$ python -q
>>> import numpy as np
>>> np.set_printoptions(suppress=True, linewidth=140)
>>> def tidy(a):
...     return np.round(a, 3) + 0
... 
>>> data = np.loadtxt("a.csv", delimiter=",")
>>> data
array([[0., 2., 2., 0., 3., 3., 1., 1., 2., 0.],
       [0., 0., 1., 3., 3., 3., 2., 2., 0., 1.],
       [0., 0., 3., 2., 0., 3., 3., 1., 2., 1.],
       [0., 0., 0., 0., 1., 2., 0., 3., 0., 2.],
       [0., 0., 0., 0., 2., 1., 3., 1., 2., 0.],
       [0., 0., 0., 0., 0., 2., 1., 2., 1., 0.],
       [0., 0., 0., 0., 0., 0., 0., 3., 2., 1.],
       [0., 0., 0., 0., 0., 0., 0., 3., 2., 1.],
       [0., 0., 0., 0., 0., 0., 0., 0., 1., 3.],
       [0., 0., 0., 0., 0., 0., 0., 0., 0., 0.]])
>>> Uu, sv, vt = np.linalg.svd(data)
>>> tidy(sv)
array([10.841,  5.38 ,  3.633,  3.549,  2.907,  2.622,  1.747,  0.599,  0.   ,  0.   ])
>>> np.argmax(sv[:-1] / (sv[1:] + 1e-6)) + 1
np.int64(8)
>>> M2 = Uu[:, :8] @ np.diag(sv[:8]) @ vt[:8]
>>> np.linalg.matrix_rank(M2)
np.int64(8)
>>> tidy(np.abs(data - M2).max())
np.float64(0.0)
>>> np.linalg.matrix_rank(data, rtol=0.05)
np.int64(8)
>>> tidy(M2)
array([[0., 2., 2., 0., 3., 3., 1., 1., 2., 0.],
       [0., 0., 1., 3., 3., 3., 2., 2., 0., 1.],
       [0., 0., 3., 2., 0., 3., 3., 1., 2., 1.],
       [0., 0., 0., 0., 1., 2., 0., 3., 0., 2.],
       [0., 0., 0., 0., 2., 1., 3., 1., 2., 0.],
       [0., 0., 0., 0., 0., 2., 1., 2., 1., 0.],
       [0., 0., 0., 0., 0., 0., 0., 3., 2., 1.],
       [0., 0., 0., 0., 0., 0., 0., 3., 2., 1.],
       [0., 0., 0., 0., 0., 0., 0., 0., 1., 3.],
       [0., 0., 0., 0., 0., 0., 0., 0., 0., 0.]])
>>> C2 = data.T @ data
>>> np.allclose(C2, C2.T)
True
>>> np.diag(C2)
array([ 0.,  4., 14., 13., 23., 36., 24., 38., 22., 17.])
>>> np.linalg.matrix_rank(C2)
np.int64(8)
>>> (data @ data.T).shape
(10, 10)
>>> np.linalg.cond(data) > 100
np.True_
>>> [round(float(x), 3) for x in np.linalg.svd(data, compute_uv=False)[:3]]
[10.841, 5.38, 3.633]
>>> np.linalg.matrix_rank(data, rtol=0.1)
np.int64(7)
>>> tidy(np.sort(np.linalg.eigvals(data)))
array([0., 0., 0., 0., 0., 1., 2., 2., 3., 3.])
>>> data @ data
array([[ 0.,  0.,  8., 10., 12., 21., 22., 21., 19., 12.],
       [ 0.,  0.,  3.,  2.,  9., 18., 15., 31., 19., 11.],
       [ 0.,  0.,  9.,  6.,  2., 19., 12., 27., 19., 17.],
       [ 0.,  0.,  0.,  0.,  2.,  5.,  5., 14., 10.,  3.],
       [ 0.,  0.,  0.,  0.,  4.,  4.,  7., 16., 15., 10.],
       [ 0.,  0.,  0.,  0.,  0.,  4.,  2., 13.,  9.,  6.],
       [ 0.,  0.,  0.,  0.,  0.,  0.,  0.,  9.,  8.,  9.],
       [ 0.,  0.,  0.,  0.,  0.,  0.,  0.,  9.,  8.,  9.],
       [ 0.,  0.,  0.,  0.,  0.,  0.,  0.,  0.,  1.,  3.],
       [ 0.,  0.,  0.,  0.,  0.,  0.,  0.,  0.,  0.,  0.]])
>>> M2 = np.array([[-2, -2, 1],
...     [-2, -1, -2],
...     [0, 0, 0],
...     [-2, 2, 0],
...     [0, -1, 2],
...     [1, 0, 2],
...     [1, 1, 1],
...     [1, -2, -1],
...     [1, -1, 1],
...     [0, 2, 1]])
>>> np.vstack([data, M2.T]).shape
(13, 10)
>>> np.linalg.matrix_rank(data @ M2)
np.int64(3)
>>> np.einsum("ij,ij->i", data, data)
array([32., 37., 37., 18., 19., 10., 14., 14., 10.,  0.])
>>> np.einsum("ik,kj->ji", data, M2)
array([[ 3.,  1.,  5.,  5.,  7.,  6.,  5.,  5.,  1.,  0.],
       [-8.,  3.,  5., -3., -3., -4., -6., -6.,  5.,  0.],
       [10., 13., 11.,  5., 10.,  4.,  0.,  0.,  4.,  0.]])
>>> feats = np.load("data.npy")
>>> feats
array([[ 3,  2,  0, -1, -3, -2, -2],
       [ 2, -1,  2,  1,  3,  0,  3],
       [ 1, -3,  2,  1,  2, -3, -1],
       [ 1, -1,  0, -1, -3, -3, -1],
       [-1,  1, -2,  2, -2, -3, -3],
       [ 3, -1,  0, -1, -1, -2, -3],
       [ 0,  3,  2,  2, -1,  3, -1]])
>>> Q, R = np.linalg.qr(feats)
>>> tidy(Q @ R)
array([[ 3.,  2.,  0., -1., -3., -2., -2.],
       [ 2., -1.,  2.,  1.,  3.,  0.,  3.],
       [ 1., -3.,  2.,  1.,  2., -3., -1.],
       [ 1., -1.,  0., -1., -3., -3., -1.],
       [-1.,  1., -2.,  2., -2., -3., -3.],
       [ 3., -1.,  0., -1., -1., -2., -3.],
       [ 0.,  3.,  2.,  2., -1.,  3., -1.]])
>>> tidy(Q.T @ Q)
array([[1., 0., 0., 0., 0., 0., 0.],
       [0., 1., 0., 0., 0., 0., 0.],
       [0., 0., 1., 0., 0., 0., 0.],
       [0., 0., 0., 1., 0., 0., 0.],
       [0., 0., 0., 0., 1., 0., 0.],
       [0., 0., 0., 0., 0., 1., 0.],
       [0., 0., 0., 0., 0., 0., 1.]])
>>> M2 = feats[0, 0] * feats[1:] - np.outer(feats[1:, 0], feats[0])
>>> M2
array([[  0,  -7,   6,   5,  15,   4,  13],
       [  0, -11,   6,   4,   9,  -7,  -1],
       [  0,  -5,   0,  -2,  -6,  -7,  -1],
       [  0,   5,  -6,   5,  -9, -11, -11],
       [  0,  -9,   0,   0,   6,   0,  -3],
       [  0,   9,   6,   6,  -3,   9,  -3]])
>>> tidy(feats[:, 0] / feats[0, 0])
array([ 1.   ,  0.667,  0.333,  0.333, -0.333,  1.   ,  0.   ])
>>> np.linalg.matrix_rank(M2), np.linalg.matrix_rank(feats)
(np.int64(6), np.int64(7))
>>> np.flatnonzero(~M2.round(6).any(axis=1))
array([], dtype=int64)
>>> M2[0] @ M2[5]
np.int64(-45)
>>> np.linalg.norm(M2, axis=1).argmax()
np.int64(0)
>>> tidy(np.linalg.norm(M2, 2))
np.float64(31.257)
>>> (feats - feats.T) / 2
array([[ 0. ,  0. , -0.5, -1. , -1. , -2.5, -1. ],
       [ 0. ,  0. ,  2.5,  1. ,  1. ,  0.5,  0. ],
       [ 0.5, -2.5,  0. ,  0.5,  2. , -1.5, -1.5],
       [ 1. , -1. , -0.5,  0. , -2.5, -1. , -1.5],
       [ 1. , -1. , -2. ,  2.5,  0. , -1. , -1. ],
       [ 2.5, -0.5,  1.5,  1. ,  1. ,  0. , -3. ],
       [ 1. ,  0. ,  1.5,  1.5,  1. ,  3. ,  0. ]])
>>> (feats + feats.T) / 2
array([[ 3. ,  2. ,  0.5,  0. , -2. ,  0.5, -1. ],
       [ 2. , -1. , -0.5,  0. ,  2. , -0.5,  3. ],
       [ 0.5, -0.5,  2. ,  0.5,  0. , -1.5,  0.5],
       [ 0. ,  0. ,  0.5, -1. , -0.5, -2. ,  0.5],
       [-2. ,  2. ,  0. , -0.5, -2. , -2. , -2. ],
       [ 0.5, -0.5, -1.5, -2. , -2. , -2. ,  0. ],
       [-1. ,  3. ,  0.5,  0.5, -2. ,  0. , -1. ]])
>>> tidy(np.linalg.det(feats))
np.float64(-4904.0)
>>> M2 = np.linalg.inv(feats)
>>> tidy(np.linalg.cond(feats))
np.float64(14.062)
>>> (np.abs(M2) > 1e-9).astype(int)
array([[1, 1, 1, 1, 1, 1, 1],
       [1, 1, 1, 1, 1, 1, 1],
       [1, 1, 1, 1, 1, 1, 1],
       [1, 1, 1, 1, 1, 1, 1],
       [1, 1, 1, 1, 1, 1, 1],
       [1, 1, 1, 1, 1, 1, 1],
       [1, 1, 1, 1, 1, 1, 1]])
>>> tidy(np.linalg.det(feats) * M2)
array([[  656., -1484.,  1284.,  -356.,  -412., -1748.,  -212.],
       [-2580.,   768., -1028.,  1744.,   200.,  1896.,   460.],
       [-1188.,   998., -1802.,   -58.,  1090.,  1506.,  -558.],
       [ 1928., -1760.,  1232., -1136., -1480., -1280.,  -952.],
       [-1328.,   612., -1164.,  2156.,   236.,   668.,   788.],
       [ 1704.,  -416.,  1272.,  -536.,    96., -1640.,  -760.],
       [  180., -1080.,   756.,  -920.,  -128.,   552.,   196.]])
>>> tidy(np.linalg.det(feats) * np.linalg.det(M2))
np.float64(1.0)
>>> arr = np.load("m.npy")
>>> arr
array([[ 8, 13, 11,  5, 15,  7,  8],
       [13, 29, 21,  8, 34, 15, 16],
       [11, 21, 25,  8, 30, 15, 12],
       [ 5,  8,  8,  5,  9,  3,  6],
       [15, 34, 30,  9, 45, 22, 19],
       [ 7, 15, 15,  3, 22, 13,  9],
       [ 8, 16, 12,  6, 19,  9, 14]])
>>> M2 = arr[0, 0] * arr[1:] - np.outer(arr[1:, 0], arr[0])
>>> M2
array([[  0,  63,  25,  -1,  77,  29,  24],
       [  0,  25,  79,   9,  75,  43,   8],
       [  0,  -1,   9,  15,  -3, -11,   8],
       [  0,  77,  75,  -3, 135,  71,  32],
       [  0,  29,  43, -11,  71,  55,  16],
       [  0,  24,   8,   8,  32,  16,  48]])
>>> np.flatnonzero(~M2.round(6).any(axis=1))
array([], dtype=int64)
>>> np.linalg.matrix_rank(M2), np.linalg.matrix_rank(arr)
(np.int64(6), np.int64(7))
